In [1]: import numpy as np

In [2]: np.set_printoptions(precision=1, suppress=True, linewidth=160, legacy="1.25")

In [3]: W0 = np.load("data.npy")

In [4]: print(W0)
[[ 0.2  0.6  1.4  1.5  0.8]
 [-0.4 -0.4  0.6  0.9 -0.7]
 [-0.3 -0.8  0.1 -0.2  1.6]
 [-0.9  1.7 -0.4  0.9  0. ]
 [-1.5 -0.1 -0.4 -1.   0.3]]

In [5]: Q, vecs = np.linalg.qr(W0[:, :4])[0], np.linalg.qr(W0[:, 4:])[0]

In [6]: sig = np.linalg.svd(Q.T @ vecs, compute_uv=False)

In [7]: (sig > 0.9).sum()
Out[7]: 0

In [8]: sig
Out[8]: array([0.5])

In [9]: hat = np.triu(np.array([[5, 9, 9, 7, 7],
   ...:     [-4, -3, 2, -2, -2],
   ...:     [3, -6, 4, -4, 9],
   ...:     [-5, 9, 7, 0, -4],
   ...:     [7, 7, 1, -8, -6]]), 1) + np.eye(5)

In [10]: M2 = hat @ W0 @ np.linalg.inv(hat)

In [11]: round(float(np.linalg.det(M2)), 1)
Out[11]: 8.2

In [12]: np.round(np.trace(M2), 1), np.trace(W0)
Out[12]: (1.1, 1.1)

In [13]: f = np.array([5, -9, 4, 9, 5])

In [14]: M2 = W0 + np.outer(f, np.eye(5)[1])

In [15]: np.linalg.matrix_rank(M2 - W0)
Out[15]: 1

In [16]: M2
Out[16]: 
array([[ 0.2,  5.6,  1.4,  1.5,  0.8],
       [-0.4, -9.4,  0.6,  0.9, -0.7],
       [-0.3,  3.2,  0.1, -0.2,  1.6],
       [-0.9, 10.7, -0.4,  0.9,  0. ],
       [-1.5,  4.9, -0.4, -1. ,  0.3]])

In [17]: print(np.round(np.linalg.norm(M2, 1), 1), round(np.linalg.norm(M2, np.inf), 1))
33.8 12.9

In [18]: round(float(np.linalg.norm(M2, "nuc")), 1)
Out[18]: 23.0

In [19]: print(round(float(np.linalg.norm(M2, 2)), 1))
16.4
